$ python3 -q
>>> import numpy as np
>>> np.set_printoptions(precision=1, suppress=True, linewidth=120, legacy="1.25")
>>> M = np.load("run13.npy")
>>> M
array([[ -1.2,  -4.2,   0.2,   0.2,  -4.2,   4.4,   7.6,  -3.6,   4.4,   6.3,  -4.2],
       [  3.7,   0.7,   3.5,   3.5,   0.7,   2.8,   1. ,   3. ,   2.8,  -1.1,   0.7],
       [  3. ,   0. ,   3. ,   3. ,   0. ,   3. ,   2. ,   2. ,   3. ,   0. ,   0. ],
       [  8.8,   5.8,   6.9,   6.9,   5.8,   1.1,  -5.7,   9.7,   1.1,  -8.7,   5.8],
       [  1.5,  -1.5,   2. ,   2. ,  -1.5,   3.5,   4. ,   0. ,   3.5,   2.2,  -1.5],
       [ -8.1, -11.1,  -4.4,  -4.4, -11.1,   6.7,  16.9, -12.9,   6.7,  16.7, -11.1],
       [ -6.8,  -9.8,  -3.5,  -3.5,  -9.8,   6.3,  15. , -11. ,   6.3,  14.7,  -9.8],
       [  8.9,   5.9,   6.9,   6.9,   5.9,   1. ,  -5.9,   9.9,   1. ,  -8.9,   5.9],
       [  4.7,   1.7,   4.1,   4.1,   1.7,   2.4,  -0.3,   4.3,   2.4,  -2.6,   1.7],
       [  1.6,  -1.4,   2.1,   2.1,  -1.4,   3.5,   3.8,   0.2,   3.5,   2. ,  -1.4],
       [ -0.8,  -3.8,   0.5,   0.5,  -3.8,   4.3,   7.1,  -3.1,   4.3,   5.7,  -3.8],
       [ -9.5, -12.5,  -5.3,  -5.3, -12.5,   7.2,  18.6, -14.6,   7.2,  18.7, -12.5],
       [  8.6,   5.6,   6.8,   6.8,   5.6,   1.1,  -5.5,   9.5,   1.1,  -8.5,   5.6],
       [  4.6,   1.6,   4.1,   4.1,   1.6,   2.5,  -0.2,   4.2,   2.5,  -2.5,   1.6],
       [  4.6,   1.6,   4.1,   4.1,   1.6,   2.5,  -0.2,   4.2,   2.5,  -2.4,   1.6],
       [  4.2,   1.2,   3.8,   3.8,   1.2,   2.6,   0.3,   3.7,   2.6,  -1.9,   1.2],
       [ -7.3, -10.3,  -3.9,  -3.9, -10.3,   6.4,  15.7, -11.7,   6.4,  15.5, -10.3],
       [ 13.4,  10.4,  10. ,  10. ,  10.4,  -0.5, -11.9,  15.9,  -0.5, -15.7,  10.4],
       [ -7.8, -10.8,  -4.2,  -4.2, -10.8,   6.6,  16.4, -12.4,   6.6,  16.2, -10.8],
       [ -2.8,  -5.8,  -0.9,  -0.9,  -5.8,   4.9,   9.8,  -5.8,   4.9,   8.7,  -5.8],
       [ -3.3,  -6.3,  -1.2,  -1.2,  -6.3,   5.1,  10.4,  -6.4,   5.1,   9.4,  -6.3],
       [  4.1,   1.1,   3.7,   3.7,   1.1,   2.6,   0.5,   3.5,   2.6,  -1.7,   1.1],
       [  9.1,   6.1,   7.1,   7.1,   6.1,   1. ,  -6.2,  10.2,   1. ,  -9.2,   6.1],
       [ -6.1,  -9.1,  -3.1,  -3.1,  -9.1,   6. ,  14.1, -10.1,   6. ,  13.6,  -9.1],
       [  3.3,   0.3,   3.2,   3.2,   0.3,   2.9,   1.6,   2.4,   2.9,  -0.5,   0.3],
       [ 11.9,   8.9,   9. ,   9. ,   8.9,   0. ,  -9.9,  13.9,   0. , -13.4,   8.9],
       [  4.4,   1.4,   3.9,   3.9,   1.4,   2.5,   0.1,   3.9,   2.5,  -2.1,   1.4],
       [ -7.8, -10.8,  -4.2,  -4.2, -10.8,   6.6,  16.4, -12.4,   6.6,  16.2, -10.8],
       [  6. ,   3. ,   5. ,   5. ,   3. ,   2. ,  -2.1,   6.1,   2. ,  -4.6,   3. ],
       [ 23.2,  20.2,  16.5,  16.5,  20.2,  -3.7, -25. ,  29. ,  -3.7, -30.3,  20.2],
       [ 12.7,   9.7,   9.4,   9.4,   9.7,  -0.2, -10.9,  14.9,  -0.2, -14.5,   9.7],
       [  1.1,  -1.9,   1.8,   1.8,  -1.9,   3.6,   4.5,  -0.5,   3.6,   2.8,  -1.9],
       [  0.6,  -2.4,   1.4,   1.4,  -2.4,   3.8,   5.3,  -1.3,   3.8,   3.7,  -2.4],
       [  6. ,   3. ,   5. ,   5. ,   3. ,   2. ,  -2. ,   6. ,   2. ,  -4.5,   3. ],
       [  2.8,  -0.2,   2.9,   2.9,  -0.2,   3.1,   2.3,   1.7,   3.1,   0.3,  -0.2],
       [ -3. ,  -6. ,  -1. ,  -1. ,  -6. ,   5. ,  10. ,  -6. ,   5. ,   9. ,  -6. ],
       [ -8.6, -11.6,  -4.7,  -4.7, -11.6,   6.9,  17.4, -13.4,   6.9,  17.4, -11.6],
       [  3.5,   0.5,   3.3,   3.3,   0.5,   2.8,   1.4,   2.6,   2.8,  -0.7,   0.5],
       [ 12.2,   9.2,   9.1,   9.1,   9.2,  -0.1, -10.3,  14.3,  -0.1, -13.8,   9.2],
       [ -0.3,  -3.3,   0.8,   0.8,  -3.3,   4.1,   6.4,  -2.4,   4.1,   5. ,  -3.3],
       [  3.4,   0.4,   3.3,   3.3,   0.4,   2.9,   1.4,   2.6,   2.9,  -0.6,   0.4],
       [  9. ,   6. ,   7. ,   7. ,   6. ,   1. ,  -6. ,  10. ,   1. ,  -9. ,   6. ],
       [  4.8,   1.8,   4.2,   4.2,   1.8,   2.4,  -0.4,   4.4,   2.4,  -2.7,   1.8],
       [  5.7,   2.7,   4.8,   4.8,   2.7,   2.1,  -1.6,   5.6,   2.1,  -4.1,   2.7]])
>>> # row 27 repeats row 18
>>> np.argsort(-np.linalg.norm(M, axis=0).round(6), kind="stable")[:3]
array([9, 6, 7])
>>> [round(float(x), 1) for x in np.linalg.svd(M, compute_uv=False)[:3]]
[150.9, 47.2, 0.3]
>>> np.linalg.cond(M) > 100
True
>>> cen = M - M.mean(axis=0)
>>> evecs = np.linalg.svd(cen)[2][:6]
>>> M2 = cen - cen @ evecs.T @ evecs
>>> round(float(np.linalg.norm(M2) / np.linalg.norm(cen)), 1)
0.0
>>> np.round((cen @ evecs.T).std(axis=0), 1) + 0
array([22.7,  0.1,  0. ,  0. ,  0. ,  0. ])
>>> np.diag(evecs.T @ evecs)
array([1. , 0.3, 0.5, 0.5, 0.3, 0.5, 0.5, 0.5, 0.5, 1. , 0.3])
>>> Z = M[[3, 31]].astype(float)
>>> for _ in range(3):
...     idx = np.linalg.norm(M[:, None] - Z, axis=-1).argmin(axis=1)
...     Z = np.array([M[idx == j].mean(axis=0) for j in range(2)])
... 
>>> idx
array([1, 1, 1, 0, 1, 1, 1, 0, 1, 1, 1, 1, 0, 1, 1, 1, 1, 0, 1, 1, 1, 1, 0, 1, 1, 0, 1, 1, 0, 0, 0, 1, 1, 0, 1, 1, 1,
       1, 0, 1, 1, 0, 1, 0])
>>> np.abs(Z[1] - Z[0]).argmax()
9
>>> mat = np.load("block13.npy")
>>> mat
array([[ 0,  0,  0,  0,  2,  0,  0],
       [ 0,  0, -3, -3,  1, -3,  0],
       [ 0,  3,  0,  1,  1,  0,  2],
       [ 0,  3, -1,  0,  1,  0,  0],
       [-2, -1, -1, -1,  0,  0,  2],
       [ 0,  3,  0,  0,  0,  0,  1],
       [ 0,  0, -2,  0, -2, -1,  0]])
>>> # skew, so no eigenvalue has a real part
>>> left, sigma, vt = np.linalg.svd(mat)
>>> evecs = vt[:(sigma > 1e-8).sum()]
>>> rng = np.random.default_rng(495451)
>>> vec = mat[3] + 3 * mat[1] + rng.integers(2) * np.eye(7)[4]
>>> vec
array([  0.,   3., -10.,  -9.,   4.,  -9.,   0.])
>>> np.linalg.matrix_rank(np.vstack([mat, vec]))
6
>>> round(np.linalg.norm(vec - evecs.T @ evecs @ vec), 1)
0.0
>>> M2 = np.array([[0, 1], [-1, -2], [1, 0], [0, 2], [0, 1], [1, 2], [1, -2]])
>>> mat @ M2
array([[  0,   2],
       [ -6, -11],
       [ -1,  -7],
       [ -4,  -5],
       [  2,  -6],
       [ -2,  -8],
       [ -3,  -4]])
>>> M2 @ mat
Traceback (most recent call last):
  File "<python-input-30>", line 1, in <module>
    M2 @ mat
    ~~~^~~~~
ValueError: matmul: Input operand 1 has a mismatch in its core dimension 0, with gufunc signature (n?,k),(k,m?)->(n?,m?) (size 7 is different from 2)
>>> np.linalg.matrix_rank(np.vstack([mat, M2.T]))
7
>>> t3 = np.stack([mat, 2 * mat, mat[::-1]])
>>> np.einsum("bij,cij->bc", t3, t3)
array([[ 88, 176,   3],
       [176, 352,   6],
       [  3,   6,  88]])
>>> t3.sum(axis=0)
array([[ 0,  0, -2,  0,  4, -1,  0],
       [ 0,  3, -9, -9,  3, -9,  1],
       [-2,  8, -1,  2,  3,  0,  8],
       [ 0, 12, -4,  0,  4,  0,  0],
       [-6,  0, -3, -2,  1,  0,  8],
       [ 0,  9, -3, -3,  1, -3,  3],
       [ 0,  0, -6,  0, -4, -3,  0]])
>>> np.linalg.matrix_rank(t3)
array([6, 6, 6])
>>> t3.shape
(3, 7, 7)
>>> (t3 @ mat.T).shape
(3, 7, 7)
>>> np.linalg.matrix_rank(t3.reshape(3, -1))
2
>>> np.round(np.linalg.det(t3), 1) + 0
array([0., 0., 0.])
>>> A = np.loadtxt("data.csv", delimiter=",")
>>> A.round(1) + 0
array([[ 0.8,  0.1,  0.2,  0. ,  0. ,  0.3,  0.2, -0.2,  0.1, -0.3, -0.2],
       [ 0.1,  1. , -0.1,  0. ,  0. , -0.1, -0.1,  0.1,  0. ,  0.1,  0.1],
       [ 0.2, -0.1,  0.8,  0. ,  0. , -0.2, -0.2,  0.2, -0.1,  0.3,  0.2],
       [ 0. ,  0. ,  0. ,  1. ,  0. ,  0.1,  0.1,  0. ,  0. , -0.1, -0.1],
       [ 0. ,  0. ,  0. ,  0. ,  1. , -0.1, -0.1,  0. ,  0. ,  0.1,  0.1],
       [ 0.3, -0.1, -0.2,  0.1, -0.1,  0.6, -0.3,  0.2, -0.1,  0.4,  0.3],
       [ 0.2, -0.1, -0.2,  0.1, -0.1, -0.3,  0.7,  0.2, -0.1,  0.4,  0.3],
       [-0.2,  0.1,  0.2,  0. ,  0. ,  0.2,  0.2,  0.8,  0.1, -0.3, -0.2],
       [ 0.1,  0. , -0.1,  0. ,  0. , -0.1, -0.1,  0.1,  0.9,  0.2,  0.1],
       [-0.3,  0.1,  0.3, -0.1,  0.1,  0.4,  0.4, -0.3,  0.2,  0.5, -0.4],
       [-0.2,  0.1,  0.2, -0.1,  0.1,  0.3,  0.3, -0.2,  0.1, -0.4,  0.7]])
>>> gram = A.T @ A
>>> np.allclose(gram, gram.T)
True
>>> (A @ A.T).shape
(11, 11)
>>> round(np.trace(gram), 1), (A ** 2).sum()
(11.0, 11.0)
>>> np.diag(gram)
array([1., 1., 1., 1., 1., 1., 1., 1., 1., 1., 1.])
>>> evals, evecs = np.linalg.eigh(A)
>>> vec = np.array([2, 2, 1, 3, 4, 5, 3, 1, 5, 5, 1])
>>> np.round(evecs * np.maximum(evals, 0) @ evecs.T, 1) + 0
array([[ 0.9,  0. ,  0.1,  0. ,  0. ,  0.1,  0.1, -0.1,  0.1, -0.2, -0.1],
       [ 0. ,  1. ,  0. ,  0. ,  0. , -0.1,  0. ,  0. ,  0. ,  0.1,  0. ],
       [ 0.1,  0. ,  0.9,  0. ,  0. , -0.1, -0.1,  0.1,  0. ,  0.1,  0.1],
       [ 0. ,  0. ,  0. ,  1. ,  0. ,  0. ,  0. ,  0. ,  0. ,  0. ,  0. ],
       [ 0. ,  0. ,  0. ,  0. ,  1. ,  0. ,  0. ,  0. ,  0. ,  0. ,  0. ],
       [ 0.1, -0.1, -0.1,  0. ,  0. ,  0.8, -0.2,  0.1, -0.1,  0.2,  0.2],
       [ 0.1,  0. , -0.1,  0. ,  0. , -0.2,  0.9,  0.1, -0.1,  0.2,  0.1],
       [-0.1,  0. ,  0.1,  0. ,  0. ,  0.1,  0.1,  0.9,  0. , -0.1, -0.1],
       [ 0.1,  0. ,  0. ,  0. ,  0. , -0.1, -0.1,  0. ,  1. ,  0.1,  0.1],
       [-0.2,  0.1,  0.1,  0. ,  0. ,  0.2,  0.2, -0.1,  0.1,  0.8, -0.2],
       [-0.1,  0. ,  0.1,  0. ,  0. ,  0.2,  0.1, -0.1,  0.1, -0.2,  0.9]])
>>> round(vec @ A @ vec, 1)
117.8
>>> np.linalg.eigvalsh(A[1:, 1:])
array([-0.8,  1. ,  1. ,  1. ,  1. ,  1. ,  1. ,  1. ,  1. ,  1. ])
>>> M2 = A / np.linalg.norm(A, axis=1, keepdims=True)
>>> gram = M2 @ M2.T
>>> gram[0].round(1) + 0
array([1., 0., 0., 0., 0., 0., 0., 0., 0., 0., 0.])
>>> np.linalg.norm(M2, axis=1)
array([1., 1., 1., 1., 1., 1., 1., 1., 1., 1., 1.])
>>> (np.abs(gram) > 0.9).astype(int)
array([[1, 0, 0, 0, 0, 0, 0, 0, 0, 0, 0],
       [0, 1, 0, 0, 0, 0, 0, 0, 0, 0, 0],
       [0, 0, 1, 0, 0, 0, 0, 0, 0, 0, 0],
       [0, 0, 0, 1, 0, 0, 0, 0, 0, 0, 0],
       [0, 0, 0, 0, 1, 0, 0, 0, 0, 0, 0],
       [0, 0, 0, 0, 0, 1, 0, 0, 0, 0, 0],
       [0, 0, 0, 0, 0, 0, 1, 0, 0, 0, 0],
       [0, 0, 0, 0, 0, 0, 0, 1, 0, 0, 0],
       [0, 0, 0, 0, 0, 0, 0, 0, 1, 0, 0],
       [0, 0, 0, 0, 0, 0, 0, 0, 0, 1, 0],
       [0, 0, 0, 0, 0, 0, 0, 0, 0, 0, 1]])
>>> round(np.abs(np.linalg.eigvals(A)).max(), 1)
1.0
>>> np.linalg.determinant(A)
Traceback (most recent call last):
  File "<python-input-58>", line 1, in <module>
    np.linalg.determinant(A)
    ^^^^^^^^^^^^^^^^^^^^^
AttributeError: module 'numpy.linalg' has no attribute 'determinant'
>>> M2 = np.linalg.invert(A)
Traceback (most recent call last):
  File "<python-input-59>", line 1, in <module>
    M2 = np.linalg.invert(A)
         ^^^^^^^^^^^^^^^^
AttributeError: module 'numpy.linalg' has no attribute 'invert'
>>> M2 = np.linalg.inv(A)
>>> round(float(np.linalg.cond(A)), 1)
1.0
>>> np.round(np.linalg.det(A) * np.linalg.det(M2), 1)
1.0
>>> np.round(np.linalg.det(A) * M2, 1) + 0
array([[-0.8, -0.1, -0.2,  0. ,  0. , -0.3, -0.2,  0.2, -0.1,  0.3,  0.2],
       [-0.1, -1. ,  0.1,  0. ,  0. ,  0.1,  0.1, -0.1,  0. , -0.1, -0.1],
       [-0.2,  0.1, -0.8,  0. ,  0. ,  0.2,  0.2, -0.2,  0.1, -0.3, -0.2],
       [ 0. ,  0. ,  0. , -1. ,  0. , -0.1, -0.1,  0. ,  0. ,  0.1,  0.1],
       [ 0. ,  0. ,  0. ,  0. , -1. ,  0.1,  0.1,  0. ,  0. , -0.1, -0.1],
       [-0.3,  0.1,  0.2, -0.1,  0.1, -0.6,  0.3, -0.2,  0.1, -0.4, -0.3],
       [-0.2,  0.1,  0.2, -0.1,  0.1,  0.3, -0.7, -0.2,  0.1, -0.4, -0.3],
       [ 0.2, -0.1, -0.2,  0. ,  0. , -0.2, -0.2, -0.8, -0.1,  0.3,  0.2],
       [-0.1,  0. ,  0.1,  0. ,  0. ,  0.1,  0.1, -0.1, -0.9, -0.2, -0.1],
       [ 0.3, -0.1, -0.3,  0.1, -0.1, -0.4, -0.4,  0.3, -0.2, -0.5,  0.4],
       [ 0.2, -0.1, -0.2,  0.1, -0.1, -0.3, -0.3,  0.2, -0.1,  0.4, -0.7]])
>>> E = np.loadtxt("arr.csv", delimiter=",")
>>> E
array([[ 3.3,  4. , -1. ,  5. ,  3. , -1. , -2. , -3. , -4. ],
       [ 2. ,  3.3,  2. ,  5. , -3. , -2. ,  5. ,  3. ,  1. ],
       [-4. ,  0. ,  0.3,  0. ,  2. , -3. ,  0. , -1. ,  4. ],
       [ 3. , -3. ,  1. , -1.7, -4. ,  5. ,  3. ,  4. , -4. ],
       [ 0. , -5. ,  2. ,  3. , -3.7, -4. , -5. ,  1. ,  5. ],
       [-5. , -2. , -1. ,  1. ,  1. ,  4.3,  0. , -2. ,  3. ],
       [ 4. , -3. , -4. , -3. , -4. , -1. , -1.7,  5. ,  3. ],
       [-4. ,  1. , -1. ,  4. ,  0. ,  2. , -4. , -0.7,  0. ],
       [ 3. ,  4. , -1. ,  5. ,  3. , -1. , -2. , -3. , -3.7]])
>>> M2 = E / np.sqrt((E ** 2).mean(axis=1, keepdims=True))
>>> np.linalg.matrix_rank(E - E.mean(axis=1, keepdims=True))
8
